>>> import numpy as np
>>> np.set_printoptions(suppress=True, linewidth=100)
>>> J = np.load("data.npy")
>>> print(J)
[[ 2  0  0  0  0  0  0  0  0  0  0  0  0]
 [ 0  0  0  0  0  0  0  0  0  0  0  0  0]
 [ 0  0 -2  0  0  0  0  0  0  0  0  0  0]
 [ 0  0  0 -2  0  0  0  0  0  0  0  0  0]
 [ 0  0  0  0  2  0  0  0  0  0  0  0  0]
 [ 0  0  0  0  0  1  0  0  0  0  0  0  0]
 [ 0  0  0  0  0  0  2  0  0  0  0  0  0]
 [ 0  0  0  0  0  0  0 -1  0  0  0  0  0]
 [ 0  0  0  0  0  0  0  0  0  0  0  0  0]
 [ 0  0  0  0  0  0  0  0  0 -2  0  0  0]
 [ 0  0  0  0  0  0  0  0  0  0 -2  0  0]
 [ 0  0  0  0  0  0  0  0  0  0  0 -2  0]
 [ 0  0  0  0  0  0  0  0  0  0  0  0 -2]]
>>> # rows 1 and 8 are equal
>>> r = np.linalg.matrix_rank(J)
>>> print(r)
11
>>> ns = np.linalg.svd(J)[2][r:].T
>>> print(ns.shape)
(13, 2)
>>> print([int(np.linalg.matrix_rank(J[:i])) for i in range(1, len(J) + 1)])
[1, 1, 2, 3, 4, 5, 6, 7, 7, 8, 9, 10, 11]
>>> print(np.round(np.linalg.norm(J, 2) / np.linalg.norm(J), 1))
0.3
>>> print(np.argsort(-np.linalg.norm(J, axis=0).round(6), kind="stable")[:3])
[0 2 3]
>>> print([round(float(x), 1) for x in np.linalg.svd(J, compute_uv=False)[:3]])
[2.0, 2.0, 2.0]
>>> M = np.loadtxt("m.csv", delimiter=",")
>>> print(M)
[[-0.7  0.7  0.   0.8  1.   0.4  0.6]
 [-1.9  0.2 -0.2  1.1 -1.8  1.7  2. ]
 [ 0.9 -0.5 -2.2 -0.7  1.  -0.6  0.6]
 [ 0.6  0.2 -0.5  0.5 -0.2 -2.  -0.7]
 [ 0.4 -0.1  0.4  1.3 -1.4 -1.8  1.1]
 [-1.2 -0.3 -0.9 -0.4  0.7  0.3  0.1]
 [ 0.2  1.4  0.   0.4  0.   0.  -1.7]
 [ 0.4 -1.3  1.   0.1 -0.1  1.  -1.4]
 [-0.2  0.5  0.4 -2.2  0.6 -0.3 -0.1]
 [-0.6 -0.5  2.3  0.1 -0.7 -1.1 -0.4]
 [ 0.5  0.2  2.5  0.2 -0.4 -2.2  1.9]
 [-0.8  1.5  1.2  1.4 -0.9 -0.4  0.2]
 [-0.8 -0.1 -0.9 -0.6  0.5 -0.3 -0.9]
 [-0.3  0.5  1.  -0.4  0.4 -1.1  0. ]
 [ 1.6 -1.   0.4  0.1 -1.9 -1.5 -0.2]
 [ 0.2 -2.1  0.6  0.7 -0.9 -0.7  0.6]
 [-0.2  0.4  0.9  1.3  1.2  0.2  1.3]
 [ 1.   0.4 -1.3  0.7 -1.4 -0.1 -0.1]
 [ 0.6 -0.9  0.9  0.3  0.4  0.   1.1]
 [-0.1 -0.2 -1.5  1.7  0.4  0.4 -1.7]
 [-1.  -0.5 -0.8  0.6  1.2 -1.1 -1. ]
 [ 0.2  0.5 -0.6  0.5  2.3  2.3  2.1]
 [-0.5  0.3  0.5  1.8  0.9 -0.2 -0.7]
 [ 0.3  1.7 -0.2  0.1 -0.3  0.5 -0.6]
 [ 0.5 -0.2 -0.2 -1.3  0.8  0.1 -1.3]
 [ 0.5  1.2 -0.7  0.6  0.6  0.5  1.4]
 [ 0.6 -1.9  0.7 -0.4  0.7  0.3  0.6]
 [ 1.6 -1.  -2.2 -0.6 -1.6  1.2 -1.9]
 [-3.6  3.6  2.1 -2.7  5.4  1.8 -2.7]
 [ 1.7 -2.4 -0.2  0.8  1.2 -0.2  0.8]
 [-0.4 -0.9 -0.5  0.9 -1.2 -0.3 -0.5]
 [-1.2 -1.2 -0.1  0.6 -2.4  1.   0.1]]
>>> x = np.array([1, 4, 2, 2, 0, 2, 0])
>>> rhs = M @ x
>>> print(np.round(np.linalg.solve(M.T @ M, M.T @ rhs), 1) + 0)
[1. 4. 2. 2. 0. 2. 0.]
>>> print(np.round(np.linalg.pinv(M) @ M, 1) + 0)
[[1. 0. 0. 0. 0. 0. 0.]
 [0. 1. 0. 0. 0. 0. 0.]
 [0. 0. 1. 0. 0. 0. 0.]
 [0. 0. 0. 1. 0. 0. 0.]
 [0. 0. 0. 0. 1. 0. 0.]
 [0. 0. 0. 0. 0. 1. 0.]
 [0. 0. 0. 0. 0. 0. 1.]]
>>> print(np.round(np.linalg.lstsq(M, rhs)[0], 1) + 0)
[1. 4. 2. 2. 0. 2. 0.]
>>> rng = np.random.default_rng(73680)
>>> rhs = rhs + 0.3 * rng.normal(size=32)
>>> print(rhs.round(1) + 0)
[ 4.6  4.2 -8.5 -2.3 -0.3 -4.6  6.3 -1.  -2.4  0.   1.4  9.8 -4.7  1.  -4.7 -7.2  6.3  1.5 -0.1
  0.3 -5.6  6.4  5.   8.  -3.   5.4 -6.  -5.8 13.6 -6.8 -3.6 -2.7]
>>> c, *_ = np.linalg.lstsq(M, rhs)
>>> print([round(float(np.linalg.norm(np.linalg.solve(M.T @ M + lam * np.eye(7), M.T @ rhs))), 2) for lam in (0, 1, 10, 100)])
[5.36, 5.1, 3.74, 1.36]
>>> print(c.round(1) + 0)
[ 0.9  4.   2.   2.   0.   2.  -0.1]
